>>> import numpy as np
>>> np.set_printoptions(suppress=True, linewidth=120)
>>> rnd = lambda a: np.round(a, 2) + 0
>>> M = np.loadtxt("layer2.csv", delimiter=",")
>>> M
array([[ 4.,  1.,  0., -2.,  0., -5.,  0.],
       [ 1.,  4.,  1.,  0., -2.,  0., -5.],
       [ 0.,  1.,  4.,  1.,  0., -2.,  0.],
       [-2.,  0.,  1.,  4.,  1.,  0., -2.],
       [ 0., -2.,  0.,  1.,  4.,  1.,  0.],
       [-5.,  0., -2.,  0.,  1.,  4.,  1.],
       [ 0., -5.,  0., -2.,  0.,  1.,  4.]])
>>> np.all(np.linalg.eigvalsh(M) > 0)
np.False_
>>> rnd(np.linalg.eigvalsh(M).min())
np.float64(-2.71)
>>> left, s, VT = np.linalg.svd(M, full_matrices=False)
>>> left.shape, s.shape, VT.shape
((7, 7), (7,), (7, 7))
>>> np.abs(left[:, 0]).round(6).argmax()
np.int64(1)
>>> np.sqrt((s ** 2).sum()), rnd(np.linalg.norm(M))
(np.float64(16.0), np.float64(16.0))
>>> rnd(s / s[0])
array([1.  , 0.83, 0.54, 0.37, 0.25, 0.21, 0.08])
>>> (s > 1e-8).sum()
np.int64(7)
>>> x = np.array([2, 2, 3, 1, 0, 0, 1])
>>> target = M @ x
>>> target
array([  8.,   8.,  15.,   1.,  -3., -15.,  -8.])
>>> rnd(np.linalg.solve(M, M[:, 5]))
array([0., 0., 0., 0., 0., 1., 0.])
>>> rnd(np.linalg.solve(M.T, M[5]))
array([0., 0., 0., 0., 0., 1., 0.])
>>> rnd(np.linalg.solve(M, target + M[:, 0]))
array([3., 2., 3., 1., 0., 0., 1.])
>>> m1 = np.tril(np.array([[-1, 1, 0, 2, 1, -1, 0],
...     [1, -2, 0, 2, 1, 1, -1],
...     [1, -1, 1, 0, 1, 0, -1],
...     [-1, 0, 1, 1, 0, -2, 1],
...     [2, -2, -2, -1, -1, 1, -1],
...     [-1, -2, 0, 2, -2, -1, -2],
...     [2, -2, 2, 0, 1, 1, -1]]), -1) + np.eye(7, dtype=int)
>>> m1
array([[ 1,  0,  0,  0,  0,  0,  0],
       [ 1,  1,  0,  0,  0,  0,  0],
       [ 1, -1,  1,  0,  0,  0,  0],
       [-1,  0,  1,  1,  0,  0,  0],
       [ 2, -2, -2, -1,  1,  0,  0],
       [-1, -2,  0,  2, -2,  1,  0],
       [ 2, -2,  2,  0,  1,  1,  1]])
>>> # triangular
>>> W = np.array([[-5, 7], [3, 5], [-1, 5], [6, -1], [-9, 6], [7, -8], [3, -5]])
>>> c = np.array([2, -3])
>>> hid = np.maximum(m1 @ W + c, 0)
>>> np.linalg.matrix_rank(hid)
np.int64(2)
>>> hid
array([[ 0,  4],
       [ 0,  9],
       [ 0,  4],
       [12,  0],
       [ 0,  0],
       [38,  0],
       [ 0,  4]])
>>> basis = np.array([[1, -7, -9], [5, 7, -6]])
>>> W @ basis
array([[  30,   84,    3],
       [  28,   14,  -57],
       [  24,   42,  -21],
       [   1,  -49,  -48],
       [  21,  105,   45],
       [ -33, -105,  -15],
       [ -22,  -56,    3]])
>>> (hid @ basis).round(6).argmax(axis=1)
array([1, 1, 1, 0, 0, 0, 1])
>>> x = np.array([0, 0])
>>> target = hid @ x
>>> c, lr = np.zeros(2), 1 / np.linalg.norm(hid, 2) ** 2
>>> for i in range(20):
...     c -= lr * hid.T @ (hid @ c - target)
...     if i % 5 == 0: print(i, round(np.linalg.norm(hid @ c - target), 2))
... 
0 0.0
5 0.0
10 0.0
15 0.0
>>> c
array([0., 0.])
>>> left, s = np.linalg.svd(m1)
Traceback (most recent call last):
  File "<python-input-35>", line 1, in <module>
    left, s = np.linalg.svd(m1)
    ^^^^^^^
ValueError: too many values to unpack (expected 2)
>>> left, s, VT = np.linalg.svd(m1, full_matrices=False)
>>> left.shape, s.shape, VT.shape
((7, 7), (7,), (7, 7))
>>> rnd(left.T @ left)
array([[1., 0., 0., 0., 0., 0., 0.],
       [0., 1., 0., 0., 0., 0., 0.],
       [0., 0., 1., 0., 0., 0., 0.],
       [0., 0., 0., 1., 0., 0., 0.],
       [0., 0., 0., 0., 1., 0., 0.],
       [0., 0., 0., 0., 0., 1., 0.],
       [0., 0., 0., 0., 0., 0., 1.]])
>>> np.abs(left[:, 0]).round(6).argmax()
np.int64(6)
>>> rnd(s)
array([4.74, 4.12, 3.12, 1.39, 0.7 , 0.58, 0.03])
>>> rnd(VT @ VT.T)
array([[1., 0., 0., 0., 0., 0., 0.],
       [0., 1., 0., 0., 0., 0., 0.],
       [0., 0., 1., 0., 0., 0., 0.],
       [0., 0., 0., 1., 0., 0., 0.],
       [0., 0., 0., 0., 1., 0., 0.],
       [0., 0., 0., 0., 0., 1., 0.],
       [0., 0., 0., 0., 0., 0., 1.]])
>>> np.allclose(left * s @ VT, m1)
True
>>> round(np.log10(np.linalg.cond(m1)))
2
>>> [round(float(x), 2) for x in np.linalg.svd(m1, compute_uv=False)[:3]]
[4.74, 4.12, 3.12]
>>> np.argsort(-np.linalg.norm(m1, axis=0).round(6), kind="stable")[:3]
array([1, 0, 2])
